In [1]: import numpy as np

In [2]: np.set_printoptions(suppress=True, linewidth=200)

In [3]: m1 = np.load("test6.npy")

In [4]: m1
Out[4]: 
array([[-4.9, -3. ,  5. ,  5. ],
       [ 4. , -3.9, -1. ,  3. ],
       [ 0. ,  1. ,  2.1,  2. ],
       [-5. , -3. ,  5. ,  5.1]])

In [5]: hat = np.triu(np.array([[1, 2, 3, -1], [-1, -2, -1, 1], [-2, 0, 2, 3], [3, -2, 3, -3]]), 1) + np.eye(4)

In [6]: Y = hat @ m1 @ np.linalg.inv(hat)

In [7]: Y.round(3)
Out[7]: 
array([[   8.1,  -21. ,  -41. ,  164. ],
       [  -1. ,   -5.9,   -1. ,   14. ],
       [ -15. ,   22. ,   84.1, -272. ],
       [  -5. ,    7. ,   27. ,  -87.9]])

In [8]: print(np.round(hat @ m1 - m1 @ hat, 3))
[[ 13.   8.  11. -10.]
 [ -5. -12. -13.  14.]
 [-15.  -9.  16.   8.]
 [  0.  10.  12. -17.]]

In [9]: round(np.linalg.det(Y), 3)
Out[9]: np.float64(12.338)

In [10]: np.linalg.matrix_rank(Y)
Out[10]: np.int64(4)

In [11]: np.round(np.poly(Y), 3)
Out[11]: array([   1.   ,    1.6  ,    3.46 , -123.744,   12.338])

In [12]: np.round(np.abs(np.linalg.eigvals(Y)).max(), 3)
Out[12]: np.float64(5.384)

In [13]: np.allclose(Y, Y.T)
Out[13]: False

In [14]: round(float(np.einsum("ij,ji->", m1, m1)), 3)
Out[14]: -4.36

In [15]: np.kron(np.eye(2, dtype=int), m1)
Out[15]: 
array([[-4.9, -3. ,  5. ,  5. , -0. , -0. ,  0. ,  0. ],
       [ 4. , -3.9, -1. ,  3. ,  0. , -0. , -0. ,  0. ],
       [ 0. ,  1. ,  2.1,  2. ,  0. ,  0. ,  0. ,  0. ],
       [-5. , -3. ,  5. ,  5.1, -0. , -0. ,  0. ,  0. ],
       [-0. , -0. ,  0. ,  0. , -4.9, -3. ,  5. ,  5. ],
       [ 0. , -0. , -0. ,  0. ,  4. , -3.9, -1. ,  3. ],
       [ 0. ,  0. ,  0. ,  0. ,  0. ,  1. ,  2.1,  2. ],
       [-0. , -0. ,  0. ,  0. , -5. , -3. ,  5. ,  5.1]])

In [16]: print(np.round(np.poly(m1), 3))
[   1.       1.6      3.46  -123.744   12.338]

In [17]: round(float(np.einsum("ii->", m1)), 3)
Out[17]: -1.6

In [18]: print(round(np.linalg.det(2 * m1), 3), np.round(np.linalg.det(m1), 3))
197.41 12.338

In [19]: round(float(np.linalg.det(m1[::-1])), 3)
Out[19]: 12.338

In [20]: W = np.array([[-2, -3, 3, 3, -1],
    ...:     [3, 2, -2, 0, 2],
    ...:     [2, 1, 2, 2, 3],
    ...:     [3, 1, 1, 0, -2]])

In [21]: c = np.array([-2, 1, -2, -1, -3])

In [22]: hid = np.maximum(m1 @ W + c, 0)

In [23]: np.linalg.matrix_rank(hid)
Out[23]: np.int64(4)

In [24]: (hid > 0).astype(int)
Out[24]: 
array([[1, 1, 1, 0, 1],
       [0, 0, 1, 1, 0],
       [1, 1, 1, 1, 1],
       [1, 1, 1, 0, 1]])

In [25]: C = np.array([[2, 0, 0], [0, -1, 2], [0, -1, -1], [-1, 1, -1], [2, 2, -2]])

In [26]: np.round(hid @ C, 3)
Out[26]: 
array([[ 49.4, -22.2,  33.3],
       [ -9. ,  -9.8, -27.8],
       [ 21.8,  -3.5,   6.2],
       [ 50.2, -22.6,  34.5]])

In [27]: (hid @ C).round(6).argmax(axis=1)
Out[27]: array([0, 0, 0, 0])

In [28]: K = np.load("a.npy")

In [29]: K
Out[29]: 
array([[ 2,  2,  2,  2,  2,  2],
       [ 0,  0,  0,  0,  0,  0],
       [ 1, -2,  1, -2,  1, -2],
       [ 2,  2,  2,  2,  2,  2],
       [ 0,  0,  0,  0,  0,  0],
       [ 1, -2,  1, -2,  1, -2]])

In [30]: rng = np.random.default_rng(45)

In [31]: idx = rng.permutation(4)

In [32]: idx
Out[32]: array([2, 3, 1, 0])

In [33]: Y = m1[idx][:, idx]

In [34]: np.allclose(Y, m1)
Out[34]: False

In [35]: def softmax(z):
    ...:     e = np.exp(z - z.max(axis=-1, keepdims=True))
    ...:     return e / e.sum(axis=-1, keepdims=True)
    ...: 

In [36]: print(np.round(softmax(K[0] + -3), 3))
[0.167 0.167 0.167 0.167 0.167 0.167]

In [37]: np.round(softmax(K[0]), 3)
Out[37]: array([0.167, 0.167, 0.167, 0.167, 0.167, 0.167])

In [38]: np.round(softmax(10 * K[0]), 3)
Out[38]: array([0.167, 0.167, 0.167, 0.167, 0.167, 0.167])

In [39]: scores = K @ K.T / np.sqrt(6)

In [40]: softmax(scores).round(6).argmax(axis=1)
Out[40]: array([0, 0, 2, 0, 0, 2])

In [41]: np.round(softmax(scores), 3) + 0
Out[41]: 
array([[0.5  , 0.   , 0.   , 0.5  , 0.   , 0.   ],
       [0.167, 0.167, 0.167, 0.167, 0.167, 0.167],
       [0.   , 0.001, 0.499, 0.   , 0.001, 0.499],
       [0.5  , 0.   , 0.   , 0.5  , 0.   , 0.   ],
       [0.167, 0.167, 0.167, 0.167, 0.167, 0.167],
       [0.   , 0.001, 0.499, 0.   , 0.001, 0.499]])
